$ ipython --no-banner

In [1]: import numpy as np

In [2]: np.set_printoptions(precision=2, suppress=True, linewidth=160, floatmode="fixed")

In [3]: tidy = lambda a: np.round(a, 2) + 0

In [4]: m1 = np.load("case16.npy")

In [5]: m1
Out[5]: 
array([[  2,   7,   7,   1,  -1,  11],
       [ 14,   8,  12,  -2, -14,   5],
       [ -6,  -6,  -7,   9,  -9,  -3],
       [  4,  -3,   7,  11,  -5,   0],
       [  8,  -1,   6,   4,  -9,  -3],
       [  2,  -7,  -1,  13, -18,  -6],
       [  8,  -1,   6,   4,  -9,  -3],
       [  0,   0,   0,   0,   0,   0],
       [  0,   3,  -1,   3, -14,   5],
       [  6,   9,   6,  -6,  -5,   8],
       [  0,   0,   0,   0,   0,   0],
       [ -6,  -6,  -7,   9,  -9,  -3],
       [  2,  -3,  -2,   5,   4,   4],
       [ 10,   6,  13,   5, -10,   8],
       [ -7,  -4,   4,   7,  -7,  -4],
       [  0,   0,   0,   0,   0,   0],
       [ -6,  -6,  -7,   9,  -9,  -3],
       [  0,   3,  -1,   3, -14,   5],
       [  8,   6,   4,  -1,  -1,  12],
       [ -6,  -6,  -7,   9,  -9,  -3],
       [ -4,  -2,   1,   7,   4,   3],
       [  4,  -3,   7,  11,  -5,   0],
       [ -4,  -2,   1,   7,   4,   3],
       [  6,  -1,  -3,  -2,   0,   1],
       [  8,  -1,   6,   4,  -9,  -3],
       [  7,   4,  16,   5, -21,   1],
       [  0,  -7, -10,   7,  -9,  -2],
       [ -7,  -4,   4,   7,  -7,  -4],
       [-13, -10,  -3,  16, -16,  -7],
       [  0,   0,   0,   0,   0,   0],
       [  7,   4,  16,   5, -21,   1],
       [  8,  -1,   6,   4,  -9,  -3],
       [  9,   1,  14,  10, -17,   5]])

In [6]: m1.shape
Out[6]: (33, 6)

In [7]: print(tidy(np.linalg.norm(m1)))
97.38

In [8]: m1[33]
---------------------------------------------------------------------------
IndexError                                Traceback (most recent call last)
Cell In[8], line 1
----> 1 m1[33]

IndexError: index 33 is out of bounds for axis 0 with size 33

In [9]: tidy(m1.mean(axis=0))
Out[9]: array([ 1.64, -0.70,  2.64,  4.97, -7.42,  0.76])

In [10]: m1.sum(axis=1)
Out[10]: 
array([ 27,  23, -22,  14,   5, -17,   5,   0,  -4,  18,   0, -22,  10,  32, -11,   0, -22,  -4,  28, -22,   9,  14,   9,   1,   5,  12, -21, -11, -33,   0,
        12,   5,  22])

In [11]: np.count_nonzero(m1)
Out[11]: np.int64(168)

In [12]: tidy(np.linalg.svd(m1, compute_uv=False))
Out[12]: array([70.40, 56.27, 22.84, 21.95, 18.65,  2.81])

In [13]: np.abs(m1).max()
Out[13]: np.int64(21)

In [14]: m1[:, 6]
---------------------------------------------------------------------------
IndexError                                Traceback (most recent call last)
Cell In[14], line 1
----> 1 m1[:, 6]

IndexError: index 6 is out of bounds for axis 1 with size 6
